$ ipython --no-banner

In [1]: import numpy as np

In [2]: from numpy import linalg as LA

In [3]: np.set_printoptions(precision=1, suppress=True, linewidth=120, floatmode="fixed")

In [4]: X = np.load("x.npy")

In [5]: X
Out[5]: 
array([[ 0,  3,  0,  0, -1, -2,  1,  2,  1],
       [-2, -2, -1, -1, -1, -3,  0, -3, -2],
       [-2,  2,  0,  2,  3, -1,  0,  3, -3],
       [-2, -2, -1, -1, -1, -3,  0, -3, -2],
       [ 1,  1, -3,  2,  3,  3, -2, -2, -1]])

In [6]: # rank 4

In [7]: W = np.array([[3, 3, 2, 1],
   ...:     [2, -1, -2, -3],
   ...:     [-1, 2, 2, 3],
   ...:     [-1, 2, -1, -3],
   ...:     [-2, 1, 3, 3],
   ...:     [1, 1, 2, 1],
   ...:     [-1, 3, 0, 3],
   ...:     [0, -3, -1, 0],
   ...:     [-3, -1, 2, 0]])

In [8]: b = np.array([4, 2, 2, 4])

In [9]: H = np.maximum(X @ W + b, 0)

In [10]: print(LA.matrix_rank(H))
3

In [11]: (H > 0).mean(axis=0)
Out[11]: array([1.0, 0.6, 0.2, 0.4])

In [12]: H
Out[12]: 
array([[ 6,  0,  0,  0],
       [ 1,  1,  0,  2],
       [ 2,  0,  0,  0],
       [ 1,  1,  0,  2],
       [12,  9,  9,  0]])

In [13]: (H > 0).astype(int)
Out[13]: 
array([[1, 0, 0, 0],
       [1, 1, 0, 1],
       [1, 0, 0, 0],
       [1, 1, 0, 1],
       [1, 1, 1, 0]])

In [14]: basis = np.array([[7, 2], [-1, -4], [-9, 2], [-9, -1]])

In [15]: H @ basis
Out[15]: 
array([[ 42,  12],
       [-12,  -4],
       [ 14,   4],
       [-12,  -4],
       [ -6,   6]])

In [16]: (H @ basis).round(6).argmax(axis=1)
Out[16]: array([0, 1, 0, 1, 1])

In [17]: rank = LA.matrix_rank(H)

In [18]: rank
Out[18]: np.int64(3)

In [19]: null = LA.svd(H)[2][rank:].T

In [20]: LA.matrix_rank(H.T @ H), LA.matrix_rank(H @ H.T)
Out[20]: (np.int64(3), np.int64(3))

In [21]: [int(LA.matrix_rank(H[:, :j + 1])) for j in range(4)]
Out[21]: [1, 2, 3, 3]

In [22]: null[:, 0] / null[np.abs(null[:, 0]).round(6).argmax(), 0]
Out[22]: array([-0.0,  1.0, -1.0, -0.5])

In [23]: null @ null.T
Out[23]: 
array([[ 0.0,  0.0,  0.0,  0.0],
       [ 0.0,  0.4, -0.4, -0.2],
       [ 0.0, -0.4,  0.4,  0.2],
       [ 0.0, -0.2,  0.2,  0.1]])

In [24]: null.shape
Out[24]: (4, 1)
